% ipython --no-banner

In [1]: import numpy as np

In [2]: from numpy import linalg as LA

In [3]: np.set_printoptions(suppress=True, linewidth=160)

In [4]: def rd(a):
   ...:     return np.round(a, 2) + 0
   ...: 

In [5]: F = np.array([[0.0, 0.0, 3.0, 1.0, 4.0],
   ...:     [0.0, 0.0, 2.0, 0.0, 2.0],
   ...:     [3.0, 2.0, 0.0, 0.0, 0.0],
   ...:     [1.0, 0.0, 0.0, 0.0, 0.0],
   ...:     [4.0, 2.0, 0.0, 0.0, 0.0]])

In [6]: # equal to its transpose

In [7]: ev, evecs = LA.eigvalsh(F)
ValueError: too many values to unpack (expected 2)


In [8]: ev, evecs = LA.eigh(F)

In [9]: print(rd(LA.eigvalsh(F + 3 * np.eye(5))))
[-2.8  2.4  3.   3.6  8.8]

In [10]: print(rd(evecs @ np.diag(ev) @ evecs.T))
[[0. 0. 3. 1. 4.]
 [0. 0. 2. 0. 2.]
 [3. 2. 0. 0. 0.]
 [1. 0. 0. 0. 0.]
 [4. 2. 0. 0. 0.]]

In [11]: print(rd(evecs.T @ evecs))
[[1. 0. 0. 0. 0.]
 [0. 1. 0. 0. 0.]
 [0. 0. 1. 0. 0.]
 [0. 0. 0. 1. 0.]
 [0. 0. 0. 0. 1.]]

In [12]: print(rd(np.sort(np.abs(LA.eigvals(F)))))
[0.  0.6 0.6 5.8 5.8]

In [13]: print(F @ F)
[[26. 14.  0.  0.  0.]
 [14.  8.  0.  0.  0.]
 [ 0.  0. 13.  3. 16.]
 [ 0.  0.  3.  1.  4.]
 [ 0.  0. 16.  4. 20.]]

In [14]: print(np.allclose(F @ F.T, F.T @ F))
True

In [15]: print(rd(np.abs(LA.eigvals(F)).max()))
5.8

In [16]: print(rd(LA.det(F)))
0.0

In [17]: F.inv()
AttributeError: 'numpy.ndarray' object has no attribute 'inv'


In [18]: print((F + F.T) / 2)
[[0. 0. 3. 1. 4.]
 [0. 0. 2. 0. 2.]
 [3. 2. 0. 0. 0.]
 [1. 0. 0. 0. 0.]
 [4. 2. 0. 0. 0.]]

In [19]: print(np.trace(F))
0.0

In [20]: U, sv, Vh = LA.svd(F)

In [21]: evecs = Vh[:(sv > 1e-8).sum()]

In [22]: rng = np.random.default_rng(35745)

In [23]: x0 = F[0] + 4 * F[1] + rng.integers(2) * np.eye(5)[0]

In [24]: print(x0)
[ 0.  0. 11.  1. 12.]

In [25]: print(np.allclose(evecs.T @ evecs @ x0, x0))
True

In [26]: idx = rng.permutation(5)

In [27]: print(idx)
[2 0 3 1 4]

In [28]: other = F[idx][:, idx]

In [29]: print(other)
[[0. 3. 0. 2. 0.]
 [3. 0. 1. 0. 4.]
 [0. 1. 0. 0. 0.]
 [2. 0. 0. 0. 2.]
 [0. 4. 0. 2. 0.]]

In [30]: print(rd(LA.norm(F[1] - F[0])))
2.45

In [31]: print(rd(LA.norm(F, "nuc")))
12.8

In [32]: print(rd(LA.norm(F, axis=0)))
[5.1  2.83 3.61 1.   4.47]

In [33]: print(rd(LA.norm(F, 1)), rd(LA.norm(F, np.inf)))
8.0 8.0

In [34]: print(rd(LA.norm(F) ** 2 / LA.norm(F, 2) ** 2))
2.02

In [35]: print(rd(LA.norm(F, axis=1)))
[5.1  2.83 3.61 1.   4.47]

In [36]: A = np.load("case14.npy")

In [37]: print(A)
[[ 1.48 -1.94 -0.35  1.41  0.24]
 [-1.42 -0.06 -1.18 -0.74 -0.28]
 [ 2.99 -2.83  1.24  2.27 -0.16]
 [-2.01  1.51 -0.42 -1.44 -1.49]
 [-1.11 -0.44  0.44  0.06 -2.18]
 [ 1.95 -2.76 -0.35  3.32  0.28]
 [-3.44 -1.24 -0.19  0.27 -4.06]
 [ 3.31  1.44  1.03 -0.82  3.03]
 [-1.81 -0.04 -1.06 -0.59 -0.51]
 [-5.95  2.29 -2.55 -1.22 -0.93]
 [-1.28  0.73 -0.66  0.12 -0.14]
 [-3.57  1.76  0.05 -3.31 -2.13]
 [ 1.06  0.37 -0.2   0.04  2.33]
 [-0.34  3.35  0.3  -1.94  2.16]
 [-2.34  3.06  0.2  -1.63 -0.04]
 [-5.93  1.63 -1.69 -2.84 -3.  ]
 [ 1.04  2.06  2.81 -1.5  -1.2 ]
 [-1.96  3.05 -0.37 -3.12  0.73]
 [-1.34 -3.13 -1.58  1.44 -0.44]]

In [38]: other = np.c_[A[:, :3] @ np.array([[2, -3, 2], [3, 0, 1], [2, -1, 1]]), np.array([1, 3, 3, 2, 3, 3, 1, 1, 0, 0, 2, 0, 3, 1, 1, 2, 0, 3, 1])]

In [39]: print(rd(other))
[[ -3.56  -4.09   0.67   1.  ]
 [ -5.38   5.44  -4.08   3.  ]
 [ -0.03 -10.21   4.39   3.  ]
 [ -0.33   6.45  -2.93   2.  ]
 [ -2.66   2.89  -2.22   3.  ]
 [ -5.08  -5.5    0.79   3.  ]
 [-10.98  10.51  -8.31   1.  ]
 [ 13.   -10.96   9.09   1.  ]
 [ -5.86   6.49  -4.72   0.  ]
 [-10.13  20.4  -12.16   0.  ]
 [ -1.69   4.5   -2.49   2.  ]
 [ -1.76  10.66  -5.33   0.  ]
 [  2.83  -2.98   2.29   3.  ]
 [  9.97   0.72   2.97   1.  ]
 [  4.9    6.82  -1.42   1.  ]
 [-10.35  19.48 -11.92   2.  ]
 [ 13.88  -5.93   6.95   0.  ]
 [  4.49   6.25  -1.24   3.  ]
 [-15.23   5.6   -7.39   1.  ]]

In [40]: print(LA.matrix_rank(np.c_[A, other]))
6

In [41]: print(rd(LA.norm(LA.qr(A)[0].T @ other, axis=0) ** 2 / ((other ** 2).sum(axis=0) + 1e-12)))
[1.   1.   1.   0.03]

In [42]: print(LA.matrix_rank(other))
4
